$ python -q
>>> import numpy as np
>>> from numpy import linalg as LA
>>> np.set_printoptions(suppress=True, linewidth=140)
>>> u = np.array([-9, 4, 6, 5])
>>> X = u[np.abs(np.subtract.outer(np.arange(4), np.arange(4)))]
>>> X
array([[-9,  4,  6,  5],
       [ 4, -9,  4,  6],
       [ 6,  4, -9,  4],
       [ 5,  6,  4, -9]])
>>> # symmetric
>>> O, evecs = LA.qr(X[:, :3])[0], LA.qr(X[:, 3:])[0]
>>> sigma = LA.svd(O.T @ evecs, compute_uv=False)
>>> np.round(LA.norm(O @ O.T - evecs @ evecs.T, 2), 2)
np.float64(1.0)
>>> blk = np.stack([X, -2 * X, X[::-1]])
>>> LA.matrix_rank(blk.reshape(3, -1))
np.int64(2)
>>> blk.sum(axis=0)
array([[ 14,   2,  -2, -14],
       [  2,  13, -13,  -2],
       [ -2, -13,  13,   2],
       [-14,  -2,   2,  14]])
>>> np.einsum("bij,cij->bc", blk, blk)
array([[  614, -1228,  -132],
       [-1228,  2456,   264],
       [ -132,   264,   614]])
>>> (blk @ X.T).shape
(3, 4, 4)
>>> np.round(LA.det(blk), 2)
array([ -14240., -227840.,  -14240.])
>>> blk.shape
(3, 4, 4)
>>> np.round(LA.norm(blk, axis=(1, 2)), 2)
array([24.78, 49.56, 24.78])
>>> M2 = X[0, 0] * X[1:] - np.outer(X[1:, 0], X[0])
>>> M2
array([[  0,  65, -60, -74],
       [  0, -60,  45, -66],
       [  0, -74, -66,  56]])
>>> np.round(X[:, 0] / X[0, 0], 2)
array([ 1.  , -0.44, -0.67, -0.56])
>>> LA.matrix_rank(M2), LA.matrix_rank(X)
(np.int64(3), np.int64(4))
>>> np.flatnonzero(~M2.round(6).any(axis=1))
array([], dtype=int64)
>>> ev, evecs = LA.eigh(X)
>>> np.round(evecs @ np.diag(ev) @ evecs.T, 2)
array([[-9.,  4.,  6.,  5.],
       [ 4., -9.,  4.,  6.],
       [ 6.,  4., -9.,  4.],
       [ 5.,  6.,  4., -9.]])
>>> np.round(LA.eigvalsh(X @ X), 2)
array([ 30.39, 130.84, 210.61, 242.16])
>>> np.unique(ev.round(6) + 0, return_counts=True)[1]
array([1, 1, 1, 1])
>>> np.round(LA.svd(X, compute_uv=False), 2)
array([15.56, 14.51, 11.44,  5.51])
>>> t = np.radians(15)
>>> R = np.eye(4)
>>> R[2, 2] = R[1, 1] = np.cos(t)
>>> R[2, 1], R[1, 2] = -np.sin(t), np.sin(t)
>>> R.round(2)
array([[ 1.  ,  0.  ,  0.  ,  0.  ],
       [ 0.  ,  0.97,  0.26,  0.  ],
       [ 0.  , -0.26,  0.97,  0.  ],
       [ 0.  ,  0.  ,  0.  ,  1.  ]])
>>> M2 = X @ R.T
>>> M2.round(2)
array([[-9.  ,  5.42,  4.76,  5.  ],
       [ 4.  , -7.66,  6.19,  6.  ],
       [ 6.  ,  1.53, -9.73,  4.  ],
       [ 5.  ,  6.83,  2.31, -9.  ]])
>>> np.round(LA.svd(X, compute_uv=False), 2), np.round(LA.svd(M2, compute_uv=False), 2)
(array([15.56, 14.51, 11.44,  5.51]), array([15.56, 14.51, 11.44,  5.51]))
>>> m1 = np.loadtxt("sample10.csv", delimiter=",")
>>> m1.round(2)
array([[ 1.  ,  0.  ,  0.  ,  0.  ,  0.  ,  0.  ,  0.  ,  0.  ,  0.  ],
       [ 0.  ,  0.87, -0.5 ,  0.  ,  0.  ,  0.  ,  0.  ,  0.  ,  0.  ],
       [ 0.  ,  0.5 ,  0.87,  0.  ,  0.  ,  0.  ,  0.  ,  0.  ,  0.  ],
       [ 0.  ,  0.  ,  0.  ,  1.  ,  0.  ,  0.  ,  0.  ,  0.  ,  0.  ],
       [ 0.  ,  0.  ,  0.  ,  0.  ,  1.  ,  0.  ,  0.  ,  0.  ,  0.  ],
       [ 0.  ,  0.  ,  0.  ,  0.  ,  0.  ,  1.  ,  0.  ,  0.  ,  0.  ],
       [ 0.  ,  0.  ,  0.  ,  0.  ,  0.  ,  0.  ,  1.  ,  0.  ,  0.  ],
       [ 0.  ,  0.  ,  0.  ,  0.  ,  0.  ,  0.  ,  0.  ,  1.  ,  0.  ],
       [ 0.  ,  0.  ,  0.  ,  0.  ,  0.  ,  0.  ,  0.  ,  0.  ,  1.  ]])
>>> M2 = m1 / np.sqrt((m1 ** 2).mean(axis=1, keepdims=True))
>>> np.round(m1 - m1.mean(axis=1, keepdims=True), 2)
array([[ 0.89, -0.11, -0.11, -0.11, -0.11, -0.11, -0.11, -0.11, -0.11],
       [-0.04,  0.83, -0.54, -0.04, -0.04, -0.04, -0.04, -0.04, -0.04],
       [-0.15,  0.35,  0.71, -0.15, -0.15, -0.15, -0.15, -0.15, -0.15],
       [-0.11, -0.11, -0.11,  0.89, -0.11, -0.11, -0.11, -0.11, -0.11],
       [-0.11, -0.11, -0.11, -0.11,  0.89, -0.11, -0.11, -0.11, -0.11],
       [-0.11, -0.11, -0.11, -0.11, -0.11,  0.89, -0.11, -0.11, -0.11],
       [-0.11, -0.11, -0.11, -0.11, -0.11, -0.11,  0.89, -0.11, -0.11],
       [-0.11, -0.11, -0.11, -0.11, -0.11, -0.11, -0.11,  0.89, -0.11],
       [-0.11, -0.11, -0.11, -0.11, -0.11, -0.11, -0.11, -0.11,  0.89]])
>>> M2[8]
array([0., 0., 0., 0., 0., 0., 0., 0., 3.])
>>> np.round(LA.norm(M2, axis=1), 2)
array([3., 3., 3., 3., 3., 3., 3., 3., 3.])
>>> x = np.array([2, 1, -8, -1, -9, -5, -7, 1, 3])
>>> y = m1 @ x
>>> y.round(2)
array([ 2.  ,  4.87, -6.43, -1.  , -9.  , -5.  , -7.  ,  1.  ,  3.  ])
>>> np.round(LA.solve(m1.T, m1[0]), 2)
array([1., 0., 0., 0., 0., 0., 0., 0., 0.])
>>> np.round(LA.solve(m1, y + m1[:, 6]), 2)
array([ 2.,  1., -8., -1., -9., -5., -6.,  1.,  3.])
>>> np.round(LA.solve(m1, y), 2)
array([ 2.,  1., -8., -1., -9., -5., -7.,  1.,  3.])
>>> O, evecs = LA.qr(m1[:, :3])[0], LA.qr(m1[:, 3:])[0]
>>> sigma = LA.svd(O.T @ evecs, compute_uv=False)
>>> np.degrees(np.arccos(sigma.clip(0, 1)))
array([90., 90., 90.])
>>> (sigma > 0.9).sum()
np.int64(0)
>>> J = np.load("block1.npy")
>>> J
array([[-1.1,  1.2,  0.2],
       [ 0.9, -0.5, -0.3],
       [ 0.4,  2.1, -0.3],
       [ 0.6,  1.2, -0.6],
       [ 0.7,  0.2,  1.1],
       [18. ,  8. , -6. ],
       [ 1.8,  0.1,  1. ],
       [-0.2,  0.7,  0. ],
       [-0.2,  1.4,  0.9],
       [ 0.5, -0.3, -3.3],
       [-0.2,  1.1,  0.6],
       [-0.6,  0.7,  0.6],
       [ 0.9,  0.4,  0.7],
       [-0.9, -0.8,  0.9],
       [ 1.1, -1.1, -0.5]])
>>> C2 = J.T @ J
>>> C2.round(2)
array([[ 333.83,  142.77, -109.44],
       [ 142.77,   77.84,  -45.2 ],
       [-109.44,  -45.2 ,   52.76]])
>>> np.allclose(C2, C2.T)
True
>>> np.round(LA.eigvalsh(C2)[::-1], 2)
array([434.3 ,  18.41,  11.72])
>>> np.trace(C2), round(float((J ** 2).sum()), 2)
(np.float64(464.43), 464.43)
>>> basis = J[[6, 10]].astype(float)
>>> for _ in range(5):
...     labels = LA.norm(J[:, None] - basis, axis=-1).argmin(axis=1)
...     basis = np.array([J[labels == j].mean(axis=0) for j in range(2)])
... 
>>> labels
array([1, 1, 1, 1, 1, 0, 1, 1, 1, 1, 1, 1, 1, 1, 1])
>>> np.abs(basis[1] - basis[0]).argmax()
np.int64(0)
>>> basis.round(2)
array([[18.  ,  8.  , -6.  ],
       [ 0.26,  0.46,  0.07]])
>>> Xs = J - J.mean(axis=0)
>>> evecs = LA.svd(Xs)[2][:1]
>>> M2 = Xs - Xs @ evecs.T @ evecs
>>> np.round(LA.norm(M2) / LA.norm(Xs), 2)
np.float64(0.26)
>>> LA.norm(M2, axis=1).round(6).argmax()
np.int64(9)
>>> C2 = np.cov(J, rowvar=False)
>>> np.round(J.std(axis=0), 2)
array([4.49, 2.07, 1.85])
>>> np.argwhere(np.triu(np.abs(np.corrcoef(J.T)) > 0.8, 1))
array([[0, 1],
       [0, 2]])
>>> np.round(np.corrcoef(J.T), 2)
array([[ 1.  ,  0.88, -0.82],
       [ 0.88,  1.  , -0.71],
       [-0.82, -0.71,  1.  ]])
>>> np.round(LA.eigvalsh(C2)[::-1], 2)
array([27.82,  1.19,  0.81])
>>> np.round(np.polyfit(J[:, 2], J[:, 0], 1), 2)
array([-2.  ,  0.78])
>>> mat = np.load("out4.npy")
>>> mat
array([[ 0.29,  0.59,  1.04, -0.05,  1.08, -0.24,  0.26],
       [-1.  ,  1.9 ,  0.3 ,  0.2 ,  0.3 ,  0.8 ,  0.9 ],
       [-1.7 ,  1.3 , -0.3 , -0.5 ,  1.3 ,  1.5 , -0.9 ],
       [-0.3 ,  0.7 ,  1.1 ,  0.2 ,  1.2 , -0.5 ,  0.4 ]])
>>> np.count_nonzero(m1)
np.int64(11)
>>> LA.matrix_rank(m1)
np.int64(9)
>>> np.round(LA.norm(m1), 2)
np.float64(3.0)
>>> np.round(m1.sum(axis=0), 2)
array([1.  , 1.37, 0.37, 1.  , 1.  , 1.  , 1.  , 1.  , 1.  ])
>>> np.round(m1 - m1[0], 2)
array([[ 0.  ,  0.  ,  0.  ,  0.  ,  0.  ,  0.  ,  0.  ,  0.  ,  0.  ],
       [-1.  ,  0.87, -0.5 ,  0.  ,  0.  ,  0.  ,  0.  ,  0.  ,  0.  ],
       [-1.  ,  0.5 ,  0.87,  0.  ,  0.  ,  0.  ,  0.  ,  0.  ,  0.  ],
       [-1.  ,  0.  ,  0.  ,  1.  ,  0.  ,  0.  ,  0.  ,  0.  ,  0.  ],
       [-1.  ,  0.  ,  0.  ,  0.  ,  1.  ,  0.  ,  0.  ,  0.  ,  0.  ],
       [-1.  ,  0.  ,  0.  ,  0.  ,  0.  ,  1.  ,  0.  ,  0.  ,  0.  ],
       [-1.  ,  0.  ,  0.  ,  0.  ,  0.  ,  0.  ,  1.  ,  0.  ,  0.  ],
       [-1.  ,  0.  ,  0.  ,  0.  ,  0.  ,  0.  ,  0.  ,  1.  ,  0.  ],
       [-1.  ,  0.  ,  0.  ,  0.  ,  0.  ,  0.  ,  0.  ,  0.  ,  1.  ]])
>>> np.round(np.diff(m1, axis=0), 2)
array([[-1.  ,  0.87, -0.5 ,  0.  ,  0.  ,  0.  ,  0.  ,  0.  ,  0.  ],
       [ 0.  , -0.37,  1.37,  0.  ,  0.  ,  0.  ,  0.  ,  0.  ,  0.  ],
       [ 0.  , -0.5 , -0.87,  1.  ,  0.  ,  0.  ,  0.  ,  0.  ,  0.  ],
       [ 0.  ,  0.  ,  0.  , -1.  ,  1.  ,  0.  ,  0.  ,  0.  ,  0.  ],
       [ 0.  ,  0.  ,  0.  ,  0.  , -1.  ,  1.  ,  0.  ,  0.  ,  0.  ],
       [ 0.  ,  0.  ,  0.  ,  0.  ,  0.  , -1.  ,  1.  ,  0.  ,  0.  ],
       [ 0.  ,  0.  ,  0.  ,  0.  ,  0.  ,  0.  , -1.  ,  1.  ,  0.  ],
       [ 0.  ,  0.  ,  0.  ,  0.  ,  0.  ,  0.  ,  0.  , -1.  ,  1.  ]])
>>> np.round(LA.svd(m1, compute_uv=False), 2)
array([1., 1., 1., 1., 1., 1., 1., 1., 1.])
